>>> import numpy as np
>>> np.set_printoptions(suppress=True, linewidth=160)
>>> feats = np.load("case7.npy")
>>> feats
array([[-2.,  2.,  1.],
       [ 2.,  1.,  2.],
       [ 1.,  2., -2.]])
>>> feats[:, 1] @ feats[:, 0]
np.float64(0.0)
>>> np.round(np.linalg.svd(feats, compute_uv=False), 2)
array([3., 3., 3.])
>>> arr = np.array([[-0.6, 0.4, 0.1],
...     [0.6, 0.0, -0.1],
...     [0.3, 1.0, 0.2],
...     [0.0, -1.1, 0.6]])
>>> Y = np.c_[arr[:, :1] @ np.array([[1]]), np.array([3, 1, 3, -2])]
>>> print(Y)
[[-0.6  3. ]
 [ 0.6  1. ]
 [ 0.3  3. ]
 [ 0.  -2. ]]
>>> np.linalg.matrix_rank(np.c_[arr, Y])
np.int64(4)
>>> np.round(np.linalg.lstsq(arr, Y[:, 0])[0], 2) + 0
array([1., 0., 0.])
>>> P = arr @ np.linalg.solve(arr.T @ arr, arr.T)
>>> np.round(np.linalg.eigvalsh(P), 2) + 0
array([0., 1., 1., 1.])
>>> print(np.round(np.diag(P), 2))
[0.58 0.46 0.97 0.99]
>>> print(P.round(2))
[[ 0.58 -0.48  0.12 -0.05]
 [-0.48  0.46  0.13 -0.05]
 [ 0.12  0.13  0.97  0.01]
 [-0.05 -0.05  0.01  0.99]]
>>> print(round(float(np.trace(P)), 2))
3.0
>>> np.round(P @ arr[:, 0], 2) + 0
array([-0.6,  0.6,  0.3,  0. ])
>>> np.linalg.matrix_rank(np.eye(4) - P)
np.int64(1)
>>> rank = np.linalg.matrix_rank(P)
>>> rank
np.int64(3)
>>> ns = np.linalg.svd(P)[2][rank:].T
>>> ns.shape
(4, 1)
>>> print([int(np.linalg.matrix_rank(P[:i])) for i in range(1, len(P) + 1)])
[1, 2, 3, 3]
>>> [int(np.linalg.matrix_rank(P[:, :j + 1])) for j in range(4)]
[1, 2, 3, 3]
>>> np.linalg.matrix_rank(P.T @ P), np.linalg.matrix_rank(P @ P.T)
(np.int64(3), np.int64(3))
>>> np.round(P @ ns, 2) + 0
array([[0.],
       [0.],
       [0.],
       [0.]])
>>> np.allclose(P @ ns, 0)
True
>>> np.round(ns[:, 0] / ns[np.abs(ns[:, 0]).round(6).argmax(), 0], 2)
array([ 0.88,  1.  , -0.24,  0.1 ])
>>> O, R = np.linalg.qr(arr)
>>> print(np.allclose(R.T @ R, arr.T @ arr))
True
>>> abs(R[0, 0]), np.round(np.linalg.norm(arr[:, 0]), 2)
(np.float64(0.9), np.float64(0.9))
>>> np.round(O @ R, 2) + 0
array([[-0.6,  0.4,  0.1],
       [ 0.6,  0. , -0.1],
       [ 0.3,  1. ,  0.2],
       [ 0. , -1.1,  0.6]])
>>> np.round(O.T @ O, 2) + 0
array([[1., 0., 0.],
       [0., 1., 0.],
       [0., 0., 1.]])
>>> O.round(2)
array([[-0.67, -0.29, -0.23],
       [ 0.67,  0.03,  0.11],
       [ 0.33, -0.64, -0.67],
       [ 0.  ,  0.72, -0.69]])
>>> round(np.trace(O @ O.T), 2)
np.float64(3.0)
